$ python3 -q
>>> import numpy as np
>>> np.set_printoptions(precision=2, suppress=True, linewidth=200, floatmode="fixed")
>>> tidy = lambda a: np.round(a, 2) + 0
>>> J = np.array([[0, 0, 0, 0], [0, 0, 1, 0], [0, 0, 0, 0], [0, 0, 0, 2]])
>>> tidy(np.linalg.eigvals(J).sum().real)
np.float64(2.0)
>>> np.einsum("ii->", J)
np.int64(2)
>>> np.kron(np.eye(2, dtype=int), J)
array([[0, 0, 0, 0, 0, 0, 0, 0],
       [0, 0, 1, 0, 0, 0, 0, 0],
       [0, 0, 0, 0, 0, 0, 0, 0],
       [0, 0, 0, 2, 0, 0, 0, 0],
       [0, 0, 0, 0, 0, 0, 0, 0],
       [0, 0, 0, 0, 0, 0, 1, 0],
       [0, 0, 0, 0, 0, 0, 0, 0],
       [0, 0, 0, 0, 0, 0, 0, 2]])
>>> tidy(np.linalg.det(J[::-1]))
np.float64(0.0)
>>> tidy(np.linalg.det(2 * J)), tidy(np.linalg.det(J))
(np.float64(0.0), np.float64(0.0))
>>> J @ J
array([[0, 0, 0, 0],
       [0, 0, 0, 0],
       [0, 0, 0, 0],
       [0, 0, 0, 4]])
>>> (J != 0).astype(int)
array([[0, 0, 0, 0],
       [0, 0, 1, 0],
       [0, 0, 0, 0],
       [0, 0, 0, 1]])
>>> rng = np.random.default_rng(4)
>>> other = J + rng.integers(-2, 3, (4, 2)) @ rng.integers(-2, 3, (2, 4))
>>> other
array([[ 2,  5, -1, -5],
       [ 0,  2, -1, -2],
       [ 2,  6, -2, -6],
       [-2, -2, -2,  4]])
>>> print(other - J)
[[ 2  5 -1 -5]
 [ 0  2 -2 -2]
 [ 2  6 -2 -6]
 [-2 -2 -2  2]]
>>> tidy(np.linalg.svd(other - J, compute_uv=False))
array([12.33,  3.32,  0.00,  0.00])
>>> tidy(np.linalg.pinv(J))
array([[0.00, 0.00, 0.00, 0.00],
       [0.00, 0.00, 0.00, 0.00],
       [0.00, 1.00, 0.00, 0.00],
       [0.00, 0.00, 0.00, 0.50]])
>>> K = np.load("w.npy")
>>> K
array([[0, 0, 1, 3, 2],
       [0, 0, 0, 0, 3],
       [0, 0, 0, 1, 1],
       [0, 0, 0, 0, 1],
       [0, 0, 0, 0, 0]])
>>> Uu, sig, Vt = np.linalg.svd(J)
>>> V = Vt[:(sig > 1e-8).sum()]
>>> x = J[1] + -1 * J[3] + rng.integers(2) * np.eye(4)[1]
>>> x
array([ 0.00,  1.00,  1.00, -2.00])
>>> np.allclose(V.T @ V @ x, x)
False
>>> tidy(np.linalg.norm(x - V.T @ V @ x))
np.float64(1.0)
>>> print(tidy(np.linalg.eigvals(K)))
[0.00 0.00 0.00 0.00 0.00]
>>> tidy(np.linalg.det(2 * K)), tidy(np.linalg.det(K))
(np.float64(0.0), np.float64(0.0))
>>> mat = np.load("run0.npy")
>>> mat
array([[ 0.00,  0.00,  3.00],
       [ 0.00,  0.00, -6.00],
       [ 3.00, -6.00,  0.00]])
>>> w, V = np.linalg.eigh(mat)
>>> x = np.array([1, 1, 1])
>>> tidy(V * np.abs(w) @ V.T)
array([[ 1.34, -2.68,  0.00],
       [-2.68,  5.37,  0.00],
       [ 0.00,  0.00,  6.71]])
>>> tidy(V * np.maximum(w, 0) @ V.T)
array([[ 0.67, -1.34,  1.50],
       [-1.34,  2.68, -3.00],
       [ 1.50, -3.00,  3.35]])
>>> (np.sign(V[:, -1].round(6)) == np.sign(V[0, -1].round(6))).astype(int)
array([1, 0, 1])
>>> x @ mat @ x / (x @ x), tidy(w[0]), tidy(w[-1])
(np.float64(-2.0), np.float64(-6.71), np.float64(6.71))
>>> x @ mat @ x
np.float64(-6.0)
>>> np.abs(mat).sum(axis=1).max(), tidy(np.abs(w).max())
(np.float64(9.0), np.float64(6.71))
>>> other = mat / np.linalg.norm(mat, axis=1, keepdims=True)
>>> G = other @ other.T
>>> np.degrees(np.arccos(np.clip(G[0, 1], -1, 1)))
np.float64(180.0)
>>> (np.abs(G) > 0.9).astype(int)
array([[1, 1, 0],
       [1, 1, 0],
       [0, 0, 1]])
>>> print((G - 2 * np.eye(3)).round(6).argmax(axis=1))
[2 2 0]
>>> np.linalg.lstsq(mat[:-1].T, mat[-1])[2]
np.int32(1)
>>> print(tidy(mat @ np.linalg.pinv(mat) @ mat))
[[ 0.00  0.00  3.00]
 [ 0.00  0.00 -6.00]
 [ 3.00 -6.00  0.00]]
>>> np.unique(mat.round(6), axis=0).shape
(3, 3)
>>> th = np.radians(36)
>>> Rm = np.eye(3)
>>> Rm[2, 2] = Rm[0, 0] = np.cos(th)
>>> Rm[2, 0], Rm[0, 2] = -np.sin(th), np.sin(th)
>>> tidy(Rm)
array([[ 0.81,  0.00,  0.59],
       [ 0.00,  1.00,  0.00],
       [-0.59,  0.00,  0.81]])
>>> other = mat @ Rm.T
>>> tidy(np.linalg.det(Rm)), tidy(np.trace(Rm))
(np.float64(1.0), np.float64(2.62))
>>> tidy(other)
array([[ 1.76,  0.00,  2.43],
       [-3.53,  0.00, -4.85],
       [ 2.43, -6.00, -1.76]])
>>> tidy(np.abs(other - mat).max(axis=0))
array([3.53, 0.00, 1.76])
>>> tidy(np.linalg.svd(mat, compute_uv=False)), tidy(np.linalg.svd(other, compute_uv=False))
(array([6.71, 6.71, 0.00]), array([6.71, 6.71, 0.00]))
>>> arr = np.load("test3.npy")
>>> arr
array([[ 0,  0],
       [-2,  0],
       [ 2,  0]])
>>> tidy(np.linalg.norm(arr, 2) / np.linalg.norm(arr))
np.float64(1.0)
>>> E = np.load("a.npy")
>>> E
array([[ 8,  2,  6,  4, 10],
       [ 2, 10,  9,  5,  9],
       [ 6,  9, 13,  8, 13],
       [ 4,  5,  8,  5,  8],
       [10,  9, 13,  8, 17]])
>>> np.kron(np.eye(2, dtype=int), E)
array([[ 8,  2,  6,  4, 10,  0,  0,  0,  0,  0],
       [ 2, 10,  9,  5,  9,  0,  0,  0,  0,  0],
       [ 6,  9, 13,  8, 13,  0,  0,  0,  0,  0],
       [ 4,  5,  8,  5,  8,  0,  0,  0,  0,  0],
       [10,  9, 13,  8, 17,  0,  0,  0,  0,  0],
       [ 0,  0,  0,  0,  0,  8,  2,  6,  4, 10],
       [ 0,  0,  0,  0,  0,  2, 10,  9,  5,  9],
       [ 0,  0,  0,  0,  0,  6,  9, 13,  8, 13],
       [ 0,  0,  0,  0,  0,  4,  5,  8,  5,  8],
       [ 0,  0,  0,  0,  0, 10,  9, 13,  8, 17]])
>>> print(tidy(np.linalg.eigvals(E)))
[43.16  7.73  0.00  2.11  0.00]
>>> rank = np.linalg.matrix_rank(E)
>>> rank
np.int64(3)
>>> null = np.linalg.svd(E)[2][rank:].T
>>> print(np.linalg.matrix_rank(E.T @ E), np.linalg.matrix_rank(E @ E.T))
3 3
>>> tidy(E @ null)
array([[0.00, 0.00],
       [0.00, 0.00],
       [0.00, 0.00],
       [0.00, 0.00],
       [0.00, 0.00]])
>>> tidy(null @ null.T)
array([[ 0.43,  0.24,  0.06,  0.01, -0.43],
       [ 0.24,  0.15, -0.03,  0.10, -0.24],
       [ 0.06, -0.03,  0.34, -0.47, -0.06],
       [ 0.01,  0.10, -0.47,  0.65, -0.01],
       [-0.43, -0.24, -0.06, -0.01,  0.43]])
>>> [int(np.linalg.matrix_rank(E[:i])) for i in range(1, len(E) + 1)]
[1, 2, 3, 3, 3]
>>> Uu, sig, Vt = np.linalg.svd(E)
>>> V = Vt[:(sig > 1e-8).sum()]
>>> x = E[2] + 4 * E[1] + rng.integers(2) * np.eye(5)[0]
>>> x
array([15.00, 49.00, 49.00, 28.00, 49.00])
>>> np.allclose(V.T @ V @ x, x)
False
>>> print(tidy(np.linalg.norm(x - V.T @ V @ x)))
0.65
>>> F = np.loadtxt("out2.csv", delimiter=",")
>>> tidy(F)
array([[ 0.34, -0.07, -0.21, -0.39, -0.16],
       [-0.07,  0.01,  0.04,  0.08,  0.03],
       [-0.21,  0.04,  0.12,  0.23,  0.10],
       [-0.39,  0.08,  0.23,  0.44,  0.18],
       [-0.16,  0.03,  0.10,  0.18,  0.08]])
>>> Uu, sig, Vt = np.linalg.svd(F)
>>> tidy(sig)
array([1.00, 0.00, 0.00, 0.00, 0.00])
>>> other = Uu[:, :1] @ np.diag(sig[:1]) @ Vt[:1]
>>> np.linalg.matrix_rank(F, rtol=0.05)
np.int64(1)
>>> tidy(np.abs(F - other).max())
np.float64(0.0)
>>> tidy(np.linalg.norm(F - other) / np.linalg.norm(F))
np.float64(0.0)
>>> print(np.linalg.matrix_rank(other))
1
